% ipython --no-banner

In [1]: import numpy as np

In [2]: np.set_printoptions(precision=2, suppress=True, linewidth=200, legacy="1.25")

In [3]: out = np.array([[0, -1, 1, 2], [0, 0, 1, -2], [2, 1, -1, 3], [-3, -2, 1, -2]])

In [4]: M = np.triu(out, 1)

In [5]: print(M)
[[ 0 -1  1  2]
 [ 0  0  1 -2]
 [ 0  0  0  3]
 [ 0  0  0  0]]

In [6]: r0 = np.array([1, 0])

In [7]: print(np.cross(M[3, :3], M[1, :3]))
[0 0 0]

In [8]: print(np.correlate(M[3], M[1], "full"))
[0 0 0 0 0 0 0]

In [9]: print(np.convolve(M[3], r0))
[0 0 0 0 0]

In [10]: print(np.prod(np.diag(M)), round(float(np.linalg.det(M)), 2))
0 0.0

In [11]: print(np.linalg.matrix_rank(M - M[0, 0] * np.eye(4)))
3

In [12]: print([int(np.linalg.matrix_rank(np.linalg.matrix_power(M, p))) for p in range(1, 5)])
[3, 2, 1, 0]

In [13]: print(M @ M)
[[ 0  0 -1  5]
 [ 0  0  0  3]
 [ 0  0  0  0]
 [ 0  0  0  0]]

In [14]: print(M.reshape(-1, 2))
[[ 0 -1]
 [ 1  2]
 [ 0  0]
 [ 1 -2]
 [ 0  0]
 [ 0  3]
 [ 0  0]
 [ 0  0]]

In [15]: print(M.ravel(order="F"))
[ 0  0  0  0 -1  0  0  0  1  1  0  0  2 -2  3  0]

In [16]: blk = M.reshape(4, 2, -1)

In [17]: print(np.swapaxes(blk, 1, 2)[3])
[[0 0]
 [0 0]]

In [18]: print(blk.transpose(1, 0, 2))
[[[ 0 -1]
  [ 0  0]
  [ 0  0]
  [ 0  0]]

 [[ 1  2]
  [ 1 -2]
  [ 0  3]
  [ 0  0]]]

In [19]: print(blk.shape)
(4, 2, 2)

In [20]: print(np.einsum("ihd,ihd->ih", blk, blk))
[[1 5]
 [0 5]
 [0 9]
 [0 0]]

In [21]: print(blk[:, 0])
[[ 0 -1]
 [ 0  0]
 [ 0  0]
 [ 0  0]]

In [22]: mat = np.loadtxt("layer17.csv", delimiter=",")

In [23]: print(mat)
[[ 0.  1.  0.  0.]
 [-1.  0.  0.  0.]
 [ 0.  0.  1.  0.]
 [ 0.  0.  0.  1.]]

In [24]: q, V = np.linalg.qr(mat[:, :1])[0], np.linalg.qr(mat[:, 1:])[0]

In [25]: sigma = np.linalg.svd(q.T @ V, compute_uv=False)

In [26]: print((sigma > 0.9).sum())
0

In [27]: print(sigma)
[0.]

In [28]: print(np.degrees(np.arccos(sigma.clip(0, 1))))
[90.]

In [29]: print((mat + mat.T) / 2)
[[0. 0. 0. 0.]
 [0. 0. 0. 0.]
 [0. 0. 1. 0.]
 [0. 0. 0. 1.]]

In [30]: print(np.allclose(mat @ mat.T, mat.T @ mat))
True

In [31]: print(np.trace(mat))
2.0

In [32]: print(np.sort(np.abs(np.linalg.eigvals(mat))))
[1. 1. 1. 1.]

In [33]: print(np.allclose(mat, mat.T))
False

In [34]: print(np.linalg.matrix_power(mat, 3))
[[ 0. -1.  0.  0.]
 [ 1.  0.  0.  0.]
 [ 0.  0.  1.  0.]
 [ 0.  0.  0.  1.]]

In [35]: print((mat - mat.T) / 2)
[[ 0.  1.  0.  0.]
 [-1.  0.  0.  0.]
 [ 0.  0.  0.  0.]
 [ 0.  0.  0.  0.]]

In [36]: out = np.linalg.inv(mat)

In [37]: print(np.allclose(out, mat.T))
True

In [38]: print(np.round(np.linalg.slogdet(mat)[0], 2))
1.0

In [39]: print(out)
[[-0. -1. -0. -0.]
 [ 1.  0.  0.  0.]
 [ 0.  0.  1.  0.]
 [ 0.  0.  0.  1.]]

In [40]: basis = np.array([[0, -1, 1], [3, -2, 3], [-2, 3, 3]])

In [41]: A = np.repeat(basis, 18 // 3, axis=0)

In [42]: rng = np.random.default_rng(517169)

In [43]: A = A + 0.05 * rng.normal(size=A.shape)

In [44]: print(A)
[[-0.01 -0.98  0.98]
 [ 0.06 -0.97  0.9 ]
 [-0.02 -0.97  1.05]
 [ 0.08 -1.05  1.04]
 [-0.01 -0.96  1.02]
 [-0.04 -0.94  0.97]
 [ 3.05 -2.    3.04]
 [ 2.95 -2.02  3.04]
 [ 2.97 -1.99  3.01]
 [ 2.95 -2.02  3.01]
 [ 3.06 -2.    2.96]
 [ 2.94 -2.03  2.91]
 [-1.97  2.98  3.01]
 [-2.04  2.96  2.96]
 [-2.    3.04  3.06]
 [-1.97  3.    3.06]
 [-2.06  3.06  2.92]
 [-2.01  2.99  3.04]]

In [45]: proj = np.triu(np.array([[1, 1, 2, 3], [-2, -1, 1, 2], [1, -3, 3, 2], [-3, 2, 1, 3]]), 1) + np.eye(4)

In [46]: out = proj @ mat @ np.linalg.inv(proj)

In [47]: print(np.round(np.linalg.det(out), 2))
1.0

In [48]: print(np.linalg.matrix_rank(out))
4

In [49]: print(np.trace(out), np.trace(mat))
2.0 2.0

In [50]: cen = A - A.mean(axis=0)

In [51]: U, sigma, VT = np.linalg.svd(cen, full_matrices=False)

In [52]: print(round((sigma ** 2).sum() ** 2 / (sigma ** 4).sum(), 2))
1.3

In [53]: proj = A @ np.linalg.solve(A.T @ A, A.T)

In [54]: print(round(np.trace(proj), 2))
3.0

In [55]: print(proj @ A[:, 2])
[0.98 0.9  1.05 1.04 1.02 0.97 3.04 3.04 3.01 3.01 2.96 2.91 3.01 2.96 3.06 3.06 2.92 3.04]

In [56]: print(np.allclose(proj @ proj, proj))
True

In [57]: out = np.c_[A[:, :2] @ np.array([[2, 2], [2, 0]]), np.array([5, 0, 4, 3, 2, 4, 2, 1, 4, 4, 5, 5, 4, 2, 0, 2, 3, 0])]

In [58]: print(out)
[[-1.97 -0.02  5.  ]
 [-1.83  0.11  0.  ]
 [-1.97 -0.04  4.  ]
 [-1.94  0.15  3.  ]
 [-1.94 -0.01  2.  ]
 [-1.97 -0.08  4.  ]
 [ 2.08  6.09  2.  ]
 [ 1.85  5.89  1.  ]
 [ 1.95  5.94  4.  ]
 [ 1.86  5.91  4.  ]
 [ 2.11  6.11  5.  ]
 [ 1.82  5.89  5.  ]
 [ 2.03 -3.93  4.  ]
 [ 1.85 -4.08  2.  ]
 [ 2.08 -4.    0.  ]
 [ 2.06 -3.94  2.  ]
 [ 1.98 -4.13  3.  ]
 [ 1.96 -4.02  0.  ]]

In [59]: print(np.round(np.linalg.norm(out - A @ np.linalg.lstsq(A, out)[0], axis=0), 2) + 0)
[0.   0.   6.54]

In [60]: print(np.round(np.linalg.lstsq(A, out[:, 0])[0], 2) + 0)
[2. 2. 0.]

In [61]: print(np.linalg.matrix_rank(out))
3

In [62]: print(np.linalg.matrix_rank(np.c_[A, out]))
4

In [63]: cen = (A - A.mean(axis=0)) / A.std(axis=0)

In [64]: print(cen.std(axis=0))
[1. 1. 1.]

In [65]: coef = np.linalg.lstsq(np.delete(cen, 1, axis=1), cen[:, 1])[0]

In [66]: print(coef)
[-0.95  0.43]

In [67]: print(np.abs(coef).argmax())
0

In [68]: print(np.round(1 - np.var(cen[:, 1] - np.delete(cen, 1, axis=1) @ coef), 2))
1.0

In [69]: K = rng.normal(size=(19, 3))

In [70]: K = 20 * K / np.linalg.norm(K, axis=1, keepdims=True)

In [71]: print(K)
[[ -3.24  19.61   2.25]
 [ 12.81   7.75 -13.26]
 [-11.36   2.89 -16.21]
 [ 18.06   8.42  -1.73]
 [ -1.1   15.98  11.98]
 [  9.04   9.75 -14.94]
 [ -3.17   6.67 -18.59]
 [  3.34 -19.21  -4.44]
 [ -9.42  -5.45  16.78]
 [ 19.76   0.01  -3.12]
 [ 17.58   8.37  -4.55]
 [ 17.55   0.11  -9.59]
 [ 10.21  -2.25 -17.05]
 [-12.42 -12.72   9.16]
 [ -8.66  14.3  -10.98]
 [ -4.97 -18.16   6.73]
 [ 16.97   7.78  -7.19]
 [ -4.07 -16.89  -9.9 ]
 [ -6.69  15.93  10.07]]

In [72]: x0 = np.array([1, 0, 0])

In [73]: target = K @ x0

In [74]: coef, lr = np.zeros(3), 1 / np.linalg.norm(K, 2) ** 2

In [75]: for i in range(3):
    ...:     coef -= lr * K.T @ (K @ coef - target)
    ...:     if i % 1 == 0: print(i, round(np.linalg.norm(K @ coef - target), 2))
    ...: 
0 17.18
1 10.22
2 6.19

In [76]: print(round(np.linalg.cond(K), 2))
1.61

In [77]: U, sigma, VT = np.linalg.svd(K, full_matrices=False)

In [78]: print(sigma)
[61.5  48.49 38.29]

In [79]: print(np.round(np.sqrt((sigma ** 2).sum()), 2), round(float(np.linalg.norm(K)), 2))
87.18 87.18

In [80]: print(np.abs(U[:, 0]).round(6).argmax())
1

In [81]: print(np.round(U.T @ U, 2) + 0)
[[1. 0. 0.]
 [0. 1. 0.]
 [0. 0. 1.]]

In [82]: print(U.shape, sigma.shape, VT.shape)
(19, 3) (3,) (3, 3)

In [83]: print(np.round(U.T @ K @ VT.T, 2) + 0)
[[61.5   0.    0.  ]
 [ 0.   48.49  0.  ]
 [ 0.    0.   38.29]]

In [84]: print((sigma > 1e-8).sum())
3

In [85]: print(np.allclose(U * sigma @ VT, K))
True

In [86]: print((np.linalg.matrix_power((mat != 0) + (mat.T != 0) + np.eye(4), 4) > 0).astype(int))
[[1 1 0 0]
 [1 1 0 0]
 [0 0 1 0]
 [0 0 0 1]]

In [87]: print(np.sort(np.linalg.eigvals(mat).real))
[0. 0. 1. 1.]

In [88]: print(round(np.linalg.det(mat), 2))
1.0

In [89]: print(np.flatnonzero(np.linalg.matrix_power((mat != 0) + (mat.T != 0) + np.eye(4), 4)[2]))
[2]

In [90]: W0 = np.array([[-2.0, -1.2, 0.2],
    ...:     [-1.2, -1.1, -1.2],
    ...:     [-0.1, -0.3, -1.4],
    ...:     [-1.6, 0.2, 0.7],
    ...:     [0.2, -0.5, 1.1],
    ...:     [-0.1, 0.1, 1.1],
    ...:     [0.3, 1.4, 0.8],
    ...:     [0.8, -1.0, 1.6],
    ...:     [-0.8, -0.2, 0.7],
    ...:     [-0.2, -0.1, 0.1],
    ...:     [2.1, -1.0, 0.7],
    ...:     [-0.5, 0.4, -2.3],
    ...:     [1.5, -1.0, 0.3],
    ...:     [-0.3, -0.9, 1.1],
    ...:     [-2.0, 0.5, -0.1],
    ...:     [-0.6, -0.7, 0.3],
    ...:     [0.3, -0.9, 0.4],
    ...:     [0.0, 1.1, -1.1],
    ...:     [0.2, -1.6, 0.4],
    ...:     [1.9, 0.2, 0.1],
    ...:     [0.7, 0.8, 1.0]])

In [91]: W0[12] *= 10

In [92]: print(W0)
[[ -2.   -1.2   0.2]
 [ -1.2  -1.1  -1.2]
 [ -0.1  -0.3  -1.4]
 [ -1.6   0.2   0.7]
 [  0.2  -0.5   1.1]
 [ -0.1   0.1   1.1]
 [  0.3   1.4   0.8]
 [  0.8  -1.    1.6]
 [ -0.8  -0.2   0.7]
 [ -0.2  -0.1   0.1]
 [  2.1  -1.    0.7]
 [ -0.5   0.4  -2.3]
 [ 15.  -10.    3. ]
 [ -0.3  -0.9   1.1]
 [ -2.    0.5  -0.1]
 [ -0.6  -0.7   0.3]
 [  0.3  -0.9   0.4]
 [  0.    1.1  -1.1]
 [  0.2  -1.6   0.4]
 [  1.9   0.2   0.1]
 [  0.7   0.8   1. ]]

In [93]: dist = np.linalg.norm(W0[:, None] - W0[None], axis=-1)

In [94]: print(dist[17].round(6).argsort(kind="stable")[:4])
[17  2 11  9]

In [95]: print(dist.shape)
(21, 21)
